% ipython --no-banner

In [1]: import numpy as np

In [2]: np.set_printoptions(precision=2, suppress=True, linewidth=120)

In [3]: rnd = lambda a: np.round(a, 2) + 0

In [4]: arr = np.array([[0, 0, 3], [0, 0, 3], [-3, -3, 0]])

In [5]: # row 1 repeats row 0

In [6]: rnd(np.linalg.norm(arr, axis=1))
Out[6]: array([3.  , 3.  , 4.24])

In [7]: rnd(np.linalg.norm(arr[1] - arr[2]))
Out[7]: np.float64(5.2)

In [8]: U, sig, Vh = np.linalg.svd(arr)

In [9]: vecs = Vh[:(sig > 1e-8).sum()]

In [10]: rng = np.random.default_rng(7152)

In [11]: vec = arr[1] + 3 * arr[0] + rng.integers(2) * np.eye(3)[1]

In [12]: vec
Out[12]: array([ 0.,  1., 12.])

In [13]: rnd(np.diag(vecs.T @ vecs))
Out[13]: array([0.5, 0.5, 1. ])

In [14]: np.linalg.matrix_rank(np.vstack([arr, vec]))
Out[14]: np.int64(3)

In [15]: np.allclose(vecs.T @ vecs @ vec, vec)
Out[15]: False

In [16]: np.linalg.matrix_rank(arr, rtol=0.1)
Out[16]: np.int64(2)

In [17]: np.linalg.cond(arr) > 100
Out[17]: np.True_

In [18]: np.argsort(-np.linalg.norm(arr, axis=0).round(6), kind="stable")[:3]
Out[18]: array([2, 0, 1])

In [19]: [round(float(x), 2) for x in np.linalg.svd(arr, compute_uv=False)[:3]]
Out[19]: [4.24, 4.24, 0.0]

In [20]: F = np.array([[6.0, 1.0, 1.0, 1.0, 1.0, 1.0, 1.0],
    ...:     [1.0, 6.0, 1.0, 1.0, 1.0, 1.0, 1.0],
    ...:     [1.0, 1.0, 6.0, 1.0, 1.0, 1.0, 1.0],
    ...:     [1.0, 1.0, 1.0, 6.0, 1.0, 1.0, 1.0],
    ...:     [1.0, 1.0, 1.0, 1.0, 6.0, 1.0, 1.0],
    ...:     [1.0, 1.0, 1.0, 1.0, 1.0, 6.0, 1.0],
    ...:     [1.0, 1.0, 1.0, 1.0, 1.0, 1.0, 6.0]])

In [21]: # symmetric, so the eigenvalues are real

In [22]: W1 = np.array([[-5, 2, 3],
    ...:     [-7, 8, 2],
    ...:     [3, -8, -4],
    ...:     [2, -8, -3],
    ...:     [9, 1, 1],
    ...:     [-6, 6, -5],
    ...:     [-1, -2, 0]])

In [23]: beta = np.array([4, 4, -3])

In [24]: H = np.maximum(F @ W1 + beta, 0)

In [25]: H
Out[25]: 
array([[ 0., 13.,  6.],
       [ 0., 43.,  1.],
       [14.,  0.,  0.],
       [ 9.,  0.,  0.],
       [44.,  8.,  0.],
       [ 0., 33.,  0.],
       [ 0.,  0.,  0.]])

In [26]: (H > 0).astype(int)
Out[26]: 
array([[0, 1, 1],
       [0, 1, 1],
       [1, 0, 0],
       [1, 0, 0],
       [1, 1, 0],
       [0, 1, 0],
       [0, 0, 0]])

In [27]: rnd((H > 0).mean(axis=0))
Out[27]: array([0.43, 0.57, 0.29])

In [28]: C = np.array([[5, 2, 4], [4, 1, 2], [5, 5, 0]])

In [29]: H @ C
Out[29]: 
array([[ 82.,  43.,  26.],
       [177.,  48.,  86.],
       [ 70.,  28.,  56.],
       [ 45.,  18.,  36.],
       [252.,  96., 192.],
       [132.,  33.,  66.],
       [  0.,   0.,   0.]])

In [30]: X = np.load("case11.npy")

In [31]: X
Out[31]: 
array([[1.  , 0.5 , 0.25, 0.12],
       [0.5 , 1.  , 0.5 , 0.25],
       [0.25, 0.5 , 1.  , 0.5 ],
       [0.12, 0.25, 0.5 , 1.  ]])

In [32]: evals, vecs = np.linalg.eig(X)

In [33]: rnd(np.sort(np.linalg.eigvals(X @ X)))
Out[33]: array([0.14, 0.29, 1.01, 4.34])

In [34]: rnd(np.abs(np.linalg.eigvals(X)).max())
Out[34]: np.float64(2.08)

In [35]: np.allclose(X, X.T)
Out[35]: True

In [36]: np.trace(X)
Out[36]: np.float64(4.0)

In [37]: (X + X.T) / 2
Out[37]: 
array([[1.  , 0.5 , 0.25, 0.12],
       [0.5 , 1.  , 0.5 , 0.25],
       [0.25, 0.5 , 1.  , 0.5 ],
       [0.12, 0.25, 0.5 , 1.  ]])

In [38]: np.linalg.determinant(X)
Traceback (most recent call last):
  Cell In[38], line 1
    np.linalg.determinant(X)
AttributeError: module 'numpy.linalg' has no attribute 'determinant'


In [39]: assert X == X.T
Traceback (most recent call last):
  Cell In[39], line 1
    assert X == X.T
ValueError: The truth value of an array with more than one element is ambiguous. Use a.any() or a.all()


In [40]: rnd(np.linalg.matrix_power(X, 2))
Out[40]: 
array([[1.33, 1.16, 0.81, 0.49],
       [1.16, 1.56, 1.25, 0.81],
       [0.81, 1.25, 1.56, 1.16],
       [0.49, 0.81, 1.16, 1.33]])

In [41]: np.allclose(X @ X.T, X.T @ X)
Out[41]: True

In [42]: rnd(np.sort(np.abs(np.linalg.eigvals(X))))
Out[42]: array([0.38, 0.54, 1.  , 2.08])
